$ python3 -q
>>> import numpy as np
>>> np.set_printoptions(suppress=True, linewidth=120)
>>> rd = lambda a: np.round(a, 3) + 0
>>> mat = np.load("arr.npy")
>>> mat
array([[ 26,  -7,   4,   8,  -5, -10,  -8,  19,  14,   3,   0,  -2],
       [ -7,  14, -15,   8,   1,  -7,   4,   0,  -8,  -2,  -9,  -8],
       [  4, -15,  23,  -8,  10,   4,   2,   0,   4,  -6,  19,   5],
       [  8,   8,  -8,  12,   2, -14,   2,  12,   0,  -4,  -4, -10],
       [ -5,   1,  10,   2,  18,  -6,   9,   0,  -8, -12,  14,  -6],
       [-10,  -7,   4, -14,  -6,  21,  -9, -19,  -2,  13,  -2,  15],
       [ -8,   4,   2,   2,   9,  -9,  15,   4,  -4, -16,   8,  -9],
       [ 19,   0,   0,  12,   0, -19,   4,  23,  10,  -9,   2, -11],
       [ 14,  -8,   4,   0,  -8,  -2,  -4,  10,  12,   2,   0,   2],
       [  3,  -2,  -6,  -4, -12,  13, -16,  -9,   2,  19, -12,  11],
       [  0,  -9,  19,  -4,  14,  -2,   8,   2,   0, -12,  19,  -1],
       [ -2,  -8,   5, -10,  -6,  15,  -9, -11,   2,  11,  -1,  12]])
>>> print(rd(mat @ np.linalg.pinv(mat) @ mat))
[[ 26.  -7.   4.   8.  -5. -10.  -8.  19.  14.   3.   0.  -2.]
 [ -7.  14. -15.   8.   1.  -7.   4.   0.  -8.  -2.  -9.  -8.]
 [  4. -15.  23.  -8.  10.   4.   2.   0.   4.  -6.  19.   5.]
 [  8.   8.  -8.  12.   2. -14.   2.  12.   0.  -4.  -4. -10.]
 [ -5.   1.  10.   2.  18.  -6.   9.   0.  -8. -12.  14.  -6.]
 [-10.  -7.   4. -14.  -6.  21.  -9. -19.  -2.  13.  -2.  15.]
 [ -8.   4.   2.   2.   9.  -9.  15.   4.  -4. -16.   8.  -9.]
 [ 19.   0.   0.  12.   0. -19.   4.  23.  10.  -9.   2. -11.]
 [ 14.  -8.   4.   0.  -8.  -2.  -4.  10.  12.   2.   0.   2.]
 [  3.  -2.  -6.  -4. -12.  13. -16.  -9.   2.  19. -12.  11.]
 [  0.  -9.  19.  -4.  14.  -2.   8.   2.   0. -12.  19.  -1.]
 [ -2.  -8.   5. -10.  -6.  15.  -9. -11.   2.  11.  -1.  12.]]
>>> np.abs(np.diag(np.linalg.qr(mat)[1])) > 1e-9
array([ True,  True,  True,  True, False, False, False, False, False, False, False, False])
>>> np.linalg.lstsq(mat[:-1].T, mat[-1])[2]
np.int32(4)
>>> rd(np.trace(np.linalg.pinv(mat) @ mat))
np.float64(4.0)
>>> ev, vecs = np.linalg.eigh(mat)
>>> rd(np.linalg.svd(mat, compute_uv=False))
array([81.457, 63.688, 56.291, 12.563,  0.   ,  0.   ,  0.   ,  0.   ,  0.   ,  0.   ,  0.   ,  0.   ])
>>> print(ev.sum(), np.trace(mat))
214.0 214
>>> rd(ev)
array([ 0.   ,  0.   ,  0.   ,  0.   ,  0.   ,  0.   ,  0.   ,  0.   , 12.563, 56.291, 63.688, 81.457])
>>> print((ev > 1e-8).sum(), (ev < -1e-8).sum())
4 0
>>> ev, vecs = np.linalg.eigh(mat)
>>> x = np.array([-1, 3, -2, -1, -3, 0, 1, 1, 0, 1, 1, -2])
>>> rd(vecs * np.abs(ev) @ vecs.T)
array([[ 26.,  -7.,   4.,   8.,  -5., -10.,  -8.,  19.,  14.,   3.,   0.,  -2.],
       [ -7.,  14., -15.,   8.,   1.,  -7.,   4.,   0.,  -8.,  -2.,  -9.,  -8.],
       [  4., -15.,  23.,  -8.,  10.,   4.,   2.,   0.,   4.,  -6.,  19.,   5.],
       [  8.,   8.,  -8.,  12.,   2., -14.,   2.,  12.,   0.,  -4.,  -4., -10.],
       [ -5.,   1.,  10.,   2.,  18.,  -6.,   9.,   0.,  -8., -12.,  14.,  -6.],
       [-10.,  -7.,   4., -14.,  -6.,  21.,  -9., -19.,  -2.,  13.,  -2.,  15.],
       [ -8.,   4.,   2.,   2.,   9.,  -9.,  15.,   4.,  -4., -16.,   8.,  -9.],
       [ 19.,   0.,   0.,  12.,   0., -19.,   4.,  23.,  10.,  -9.,   2., -11.],
       [ 14.,  -8.,   4.,   0.,  -8.,  -2.,  -4.,  10.,  12.,   2.,   0.,   2.],
       [  3.,  -2.,  -6.,  -4., -12.,  13., -16.,  -9.,   2.,  19., -12.,  11.],
       [  0.,  -9.,  19.,  -4.,  14.,  -2.,   8.,   2.,   0., -12.,  19.,  -1.],
       [ -2.,  -8.,   5., -10.,  -6.,  15.,  -9., -11.,   2.,  11.,  -1.,  12.]])
>>> rd(vecs * np.maximum(ev, 0) @ vecs.T)
array([[ 26.,  -7.,   4.,   8.,  -5., -10.,  -8.,  19.,  14.,   3.,   0.,  -2.],
       [ -7.,  14., -15.,   8.,   1.,  -7.,   4.,   0.,  -8.,  -2.,  -9.,  -8.],
       [  4., -15.,  23.,  -8.,  10.,   4.,   2.,   0.,   4.,  -6.,  19.,   5.],
       [  8.,   8.,  -8.,  12.,   2., -14.,   2.,  12.,   0.,  -4.,  -4., -10.],
       [ -5.,   1.,  10.,   2.,  18.,  -6.,   9.,   0.,  -8., -12.,  14.,  -6.],
       [-10.,  -7.,   4., -14.,  -6.,  21.,  -9., -19.,  -2.,  13.,  -2.,  15.],
       [ -8.,   4.,   2.,   2.,   9.,  -9.,  15.,   4.,  -4., -16.,   8.,  -9.],
       [ 19.,   0.,   0.,  12.,   0., -19.,   4.,  23.,  10.,  -9.,   2., -11.],
       [ 14.,  -8.,   4.,   0.,  -8.,  -2.,  -4.,  10.,  12.,   2.,   0.,   2.],
       [  3.,  -2.,  -6.,  -4., -12.,  13., -16.,  -9.,   2.,  19., -12.,  11.],
       [  0.,  -9.,  19.,  -4.,  14.,  -2.,   8.,   2.,   0., -12.,  19.,  -1.],
       [ -2.,  -8.,   5., -10.,  -6.,  15.,  -9., -11.,   2.,  11.,  -1.,  12.]])
>>> rd(np.linalg.eigvalsh(mat[1:, 1:]))
array([ 0.   ,  0.   ,  0.   ,  0.   ,  0.   ,  0.   ,  0.   , 10.751, 35.628, 62.07 , 79.551])
>>> Uu, sigma, Vh = np.linalg.svd(mat)
>>> vecs = Vh[:(sigma > 1e-8).sum()]
>>> rng = np.random.default_rng(4040)
>>> x = mat[0] + 5 * mat[10] + rng.integers(2) * np.eye(12)[7]
>>> x
array([ 26., -52.,  99., -12.,  65., -20.,  32.,  29.,  14., -57.,  95.,  -7.])
>>> np.linalg.matrix_rank(np.vstack([mat, x]))
np.int64(4)
>>> W0 = np.loadtxt("run3.csv", delimiter=",")
>>> print(W0)
[[0. 0. 1. 0. 0. 0. 1. 0. 0. 0. 1. 1. 1. 0.]
 [0. 0. 0. 1. 1. 0. 0. 1. 0. 1. 0. 0. 0. 1.]
 [1. 0. 0. 0. 0. 1. 0. 0. 0. 0. 1. 1. 1. 0.]
 [0. 1. 0. 0. 1. 0. 0. 1. 1. 1. 0. 0. 0. 1.]
 [0. 1. 0. 1. 0. 0. 0. 1. 0. 1. 0. 0. 0. 1.]
 [0. 0. 1. 0. 0. 0. 1. 0. 0. 0. 1. 1. 1. 0.]
 [1. 0. 0. 0. 0. 1. 0. 0. 0. 0. 1. 1. 0. 0.]
 [0. 1. 0. 1. 1. 0. 0. 0. 1. 1. 0. 0. 0. 0.]
 [0. 0. 0. 1. 0. 0. 0. 1. 0. 1. 0. 0. 0. 1.]
 [0. 1. 0. 1. 1. 0. 0. 1. 1. 0. 0. 0. 0. 1.]
 [1. 0. 1. 0. 0. 1. 1. 0. 0. 0. 0. 1. 1. 0.]
 [1. 0. 1. 0. 0. 1. 1. 0. 0. 0. 1. 0. 1. 0.]
 [1. 0. 1. 0. 0. 1. 0. 0. 0. 0. 1. 1. 0. 0.]
 [0. 1. 0. 1. 1. 0. 0. 0. 1. 1. 0. 0. 0. 0.]]
>>> np.all(np.linalg.eigvalsh(W0) > 0)
np.False_
>>> try:
...     np.linalg.cholesky(W0)
... except np.linalg.LinAlgError as e:
...     print(e)
... 
Matrix is not positive definite
>>> Uu, sigma, Vh = np.linalg.svd(W0)
>>> np.argmax(sigma[:-1] / (sigma[1:] + 1e-6)) + 1
np.int64(12)
>>> rd(sigma)
array([5.207, 5.207, 2.192, 2.192, 1.392, 1.392, 1.   , 1.   , 1.   , 1.   , 0.378, 0.378, 0.   , 0.   ])
>>> other = Uu[:, :12] @ np.diag(sigma[:12]) @ Vh[:12]
>>> rd(np.linalg.norm(W0 - other, 2)), rd(sigma[12])
(np.float64(0.0), np.float64(0.0))
>>> np.linalg.matrix_rank(other)
np.int64(12)
>>> np.linalg.matrix_rank(W0, rtol=0.05)
np.int64(12)
>>> feats = np.loadtxt("sample15.csv", delimiter=",")
>>> feats
array([[4., 1., 4., 4., 2., 1., 0., 0.],
       [4., 5., 5., 5., 2., 0., 0., 2.],
       [2., 4., 5., 5., 3., 0., 3., 2.],
       [5., 2., 1., 1., 0., 1., 0., 2.],
       [5., 0., 5., 1., 5., 2., 5., 1.],
       [1., 2., 5., 0., 2., 4., 2., 5.],
       [5., 2., 1., 1., 0., 1., 0., 2.],
       [3., 5., 5., 3., 3., 2., 3., 2.],
       [2., 3., 5., 3., 0., 4., 3., 1.],
       [5., 0., 1., 2., 4., 4., 4., 2.]])
>>> np.count_nonzero(feats)
np.int64(67)
>>> feats.sum(axis=1)
array([16., 23., 24., 12., 24., 21., 12., 26., 21., 22.])
>>> feats[10]
Traceback (most recent call last):
  File "<python-input-40>", line 1, in <module>
    feats[10]
    ~~~~~^^^^
IndexError: index 10 is out of bounds for axis 0 with size 10
>>> feats[:, 8]
Traceback (most recent call last):
  File "<python-input-41>", line 1, in <module>
    feats[:, 8]
    ~~~~~^^^^^^
IndexError: index 8 is out of bounds for axis 1 with size 8
